$ python3 -q
>>> import numpy as np
>>> from numpy import linalg as LA
>>> np.set_printoptions(precision=3, suppress=True, linewidth=160)
>>> tidy = lambda a: np.round(a, 3) + 0
>>> r0 = np.array([2, 7, 7, 3, 7, 3]) + 0.5
>>> mat = np.eye(6) - 2 * np.outer(r0, r0) / (r0 @ r0)
>>> tidy(mat)
array([[ 0.937, -0.188, -0.188, -0.088, -0.188, -0.088],
       [-0.188,  0.436, -0.564, -0.263, -0.564, -0.263],
       [-0.188, -0.564,  0.436, -0.263, -0.564, -0.263],
       [-0.088, -0.263, -0.263,  0.877, -0.263, -0.123],
       [-0.188, -0.564, -0.564, -0.263,  0.436, -0.263],
       [-0.088, -0.263, -0.263, -0.123, -0.263,  0.877]])
>>> # keeps lengths
>>> Y = np.array([[3, 1], [1, 0], [2, 0], [0, 3], [3, 0], [1, 2]])
>>> tidy(Y.T @ mat.T)
array([[ 1.596, -3.211, -2.211, -1.965, -1.211, -0.965],
       [ 0.499, -1.504, -1.504,  2.298, -1.504,  1.298]])
>>> tidy(mat @ Y)
array([[ 1.596,  0.499],
       [-3.211, -1.504],
       [-2.211, -1.504],
       [-1.965,  2.298],
       [-1.211, -1.504],
       [-0.965,  1.298]])
>>> LA.matrix_rank(mat @ Y)
np.int64(2)
>>> LA.matrix_rank(mat)
np.int64(6)
>>> mat.shape
(6, 6)
>>> tidy(np.abs(mat).max())
np.float64(0.937)
>>> tidy(mat.mean(axis=0))
array([ 0.033, -0.234, -0.234, -0.02 , -0.234, -0.02 ])
>>> mat[6]
Traceback (most recent call last):
  File "<python-input-16>", line 1, in <module>
    mat[6]
    ~~~^^^
IndexError: index 6 is out of bounds for axis 0 with size 6
>>> w, V = LA.eigh(mat)
>>> np.unique(w.round(6) + 0, return_counts=True)[1]
array([1, 5])
>>> A = np.array([[1, 0, 0, 0, 0, 0, 0],
...     [-9, 1, 0, 0, 0, 0, 0],
...     [-2, -6, 1, 0, 0, 0, 0],
...     [-4, 5, -6, 1, 0, 0, 0],
...     [-8, -7, -9, -6, 1, 0, 0],
...     [8, -4, -2, -5, -2, 1, 0],
...     [5, 2, 5, 3, 6, 3, 1]])
>>> # triangular, det is the product of the diagonal
>>> np.argsort(-LA.norm(A, axis=0).round(6), kind="stable")[:3]
array([0, 2, 1])
>>> tidy(LA.norm(A, 2) / LA.norm(A))
np.float64(0.729)
>>> [round(float(x), 3) for x in LA.svd(A, compute_uv=False)[:3]]
[18.684, 13.602, 8.641]
>>> LA.cond(A) > 100
np.True_
>>> F = np.load("x.npy")
>>> F
array([[  1,  -4,  16, -64],
       [  1,  -3,   9, -27],
       [  1,  -2,   4,  -8],
       [  1,  -1,   1,  -1],
       [  1,   0,   0,   0],
       [  1,   1,   1,   1]])
>>> x0 = np.array([6, 8, 1, 0])
>>> rhs = F @ x0
>>> rhs
array([-10,  -9,  -6,  -1,   6,  15])
>>> rng = np.random.default_rng(297385)
>>> rhs = rhs + 0.05 * rng.normal(size=6)
>>> tidy(rhs)
array([-10.049,  -9.028,  -5.973,  -0.954,   6.035,  15.03 ])
>>> beta, *_ = LA.lstsq(F, rhs)
>>> tidy(F.T @ (rhs - F @ beta))
array([0., 0., 0., 0.])
>>> tidy(beta)
array([ 6.045,  7.994,  0.988, -0.001])
